>>> import numpy as np
>>> np.set_printoptions(precision=2, suppress=True, linewidth=140)
>>> F = np.load("data.npy")
>>> F
array([[ 0.7 , -0.5 ,  1.  ,  0.3 ],
       [-0.8 ,  0.4 , -0.79, -1.2 ],
       [ 1.  ,  0.7 , -1.43, -0.3 ],
       [ 0.5 ,  0.8 , -1.61, -0.1 ],
       [-1.3 ,  0.2 , -0.42,  1.1 ],
       [ 0.1 , -1.4 ,  2.84,  0.9 ],
       [-0.3 ,  2.7 , -5.4 ,  0.3 ],
       [-0.6 ,  0.3 , -0.63,  0.5 ],
       [ 0.9 , -0.7 ,  1.39,  0.3 ],
       [-0.1 ,  0.3 , -0.61, -0.2 ],
       [-0.6 , -0.3 ,  0.56, -1.3 ],
       [-1.6 , -1.7 ,  3.4 ,  1.4 ],
       [-0.8 ,  1.  , -2.01, -0.5 ],
       [-0.3 , -0.4 ,  0.82,  0.2 ],
       [-0.9 ,  2.  , -3.96,  0.7 ],
       [ 0.6 , -0.3 ,  0.61, -0.9 ],
       [ 1.  ,  0.4 , -0.76,  1.2 ],
       [-0.5 , -0.3 ,  0.59,  0.2 ],
       [ 0.9 , -0.6 ,  1.21, -2.5 ],
       [-0.7 ,  0.7 , -1.43,  0.8 ],
       [ 0.5 ,  0.4 , -0.77, -1.1 ],
       [ 1.1 ,  0.2 , -0.36,  0.4 ],
       [ 0.7 ,  1.7 , -3.37, -1.2 ],
       [-0.6 , -0.7 ,  1.42,  1.  ],
       [ 0.  ,  1.7 , -3.42, -1.9 ],
       [ 0.2 , -2.3 ,  4.63,  1.5 ],
       [-1.3 , -1.  ,  1.97, -1.1 ],
       [-2.8 ,  1.8 , -3.61, -0.6 ],
       [ 0.3 ,  0.5 , -1.  , -0.4 ],
       [ 0.5 ,  0.2 , -0.4 , -0.9 ],
       [ 0.  ,  0.  , -0.02, -0.9 ],
       [ 1.1 , -1.5 ,  2.98,  0.5 ],
       [-0.1 , -0.2 ,  0.35, -0.9 ],
       [-0.5 , -0.6 ,  1.2 , -0.1 ],
       [ 0.2 , -0.4 ,  0.78, -1.4 ],
       [ 0.  ,  2.1 , -4.2 ,  0.1 ]])
>>> left, sig, VT = np.linalg.svd(F)
>>> np.argmax(sig[:-1] / (sig[1:] + 1e-6)) + 1
np.int64(3)
>>> sig
array([15.  ,  5.8 ,  4.85,  0.06])
>>> Y = left[:, :3] @ np.diag(sig[:3]) @ VT[:3]
>>> round(float(np.linalg.norm(F - Y, 2)), 2), round(float(sig[3]), 2)
(0.06, 0.06)
>>> np.linalg.matrix_rank(F, rtol=0.05)
np.int64(3)
>>> round(np.abs(F - Y).max(), 2)
np.float64(0.02)
>>> rng = np.random.default_rng(99780)
>>> lab = rng.permutation(4)
>>> Y = F[:, lab] * rng.choice([-1, 1], 4)
>>> Y
array([[ 0.7 ,  1.  , -0.3 ,  0.5 ],
       [-0.8 , -0.79,  1.2 , -0.4 ],
       [ 1.  , -1.43,  0.3 , -0.7 ],
       [ 0.5 , -1.61,  0.1 , -0.8 ],
       [-1.3 , -0.42, -1.1 , -0.2 ],
       [ 0.1 ,  2.84, -0.9 ,  1.4 ],
       [-0.3 , -5.4 , -0.3 , -2.7 ],
       [-0.6 , -0.63, -0.5 , -0.3 ],
       [ 0.9 ,  1.39, -0.3 ,  0.7 ],
       [-0.1 , -0.61,  0.2 , -0.3 ],
       [-0.6 ,  0.56,  1.3 ,  0.3 ],
       [-1.6 ,  3.4 , -1.4 ,  1.7 ],
       [-0.8 , -2.01,  0.5 , -1.  ],
       [-0.3 ,  0.82, -0.2 ,  0.4 ],
       [-0.9 , -3.96, -0.7 , -2.  ],
       [ 0.6 ,  0.61,  0.9 ,  0.3 ],
       [ 1.  , -0.76, -1.2 , -0.4 ],
       [-0.5 ,  0.59, -0.2 ,  0.3 ],
       [ 0.9 ,  1.21,  2.5 ,  0.6 ],
       [-0.7 , -1.43, -0.8 , -0.7 ],
       [ 0.5 , -0.77,  1.1 , -0.4 ],
       [ 1.1 , -0.36, -0.4 , -0.2 ],
       [ 0.7 , -3.37,  1.2 , -1.7 ],
       [-0.6 ,  1.42, -1.  ,  0.7 ],
       [ 0.  , -3.42,  1.9 , -1.7 ],
       [ 0.2 ,  4.63, -1.5 ,  2.3 ],
       [-1.3 ,  1.97,  1.1 ,  1.  ],
       [-2.8 , -3.61,  0.6 , -1.8 ],
       [ 0.3 , -1.  ,  0.4 , -0.5 ],
       [ 0.5 , -0.4 ,  0.9 , -0.2 ],
       [ 0.  , -0.02,  0.9 , -0.  ],
       [ 1.1 ,  2.98, -0.5 ,  1.5 ],
       [-0.1 ,  0.35,  0.9 ,  0.2 ],
       [-0.5 ,  1.2 ,  0.1 ,  0.6 ],
       [ 0.2 ,  0.78,  1.4 ,  0.4 ],
       [ 0.  , -4.2 , -0.1 , -2.1 ]])
>>> left, _, VT = np.linalg.svd(F.T @ Y)
>>> np.round(np.linalg.lstsq(F, Y)[0], 2) + 0
array([[ 1.,  0.,  0.,  0.],
       [ 0.,  0.,  0., -1.],
       [ 0.,  1.,  0.,  0.],
       [ 0.,  0., -1.,  0.]])
>>> f = np.array([-3, -3, -2, -2, -1, 3])
>>> data = np.outer(rng.normal(size=13), f) + 0.3 * rng.normal(size=(13, 6))
>>> data
array([[-3.39, -3.76, -2.54, -3.07, -1.02,  3.05],
       [ 0.67,  0.83,  0.41,  0.93,  0.72, -1.09],
       [-1.01, -1.09, -0.64, -0.43, -0.58,  1.16],
       [ 0.57,  0.69,  1.07,  0.75,  0.27, -1.48],
       [-0.81, -1.33, -1.08, -1.12, -0.79,  1.56],
       [-1.8 , -1.53, -1.23, -1.07, -1.05,  2.1 ],
       [-1.63, -2.3 , -1.55, -1.34, -0.29,  2.22],
       [ 0.62,  0.26,  0.44,  0.06,  0.02, -0.49],
       [-2.03, -1.66, -1.31, -1.4 , -0.93,  1.63],
       [ 2.12,  2.45,  1.74,  0.87,  0.99, -1.93],
       [ 4.44,  3.85,  2.85,  2.91,  1.76, -4.8 ],
       [-5.84, -5.74, -3.71, -4.44, -1.88,  5.6 ],
       [ 1.41,  1.07,  0.46,  0.92,  0.84, -0.47]])
>>> lab = data[:, 0] > np.median(data[:, 0])
>>> f = data[lab].mean(axis=0) - data[~lab].mean(axis=0)
>>> f
array([ 4.  ,  4.01,  2.88,  2.91,  1.7 , -4.19])
>>> np.argsort(-np.abs(f).round(6), kind="stable")
array([5, 1, 0, 3, 2, 4])
>>> ((data - data.mean(axis=0)) @ f > 0).astype(int)
array([0, 1, 0, 1, 0, 0, 0, 1, 0, 1, 1, 0, 1])
>>> (((data - data.mean(axis=0)) @ f > 0) == lab).mean()
np.float64(1.0)
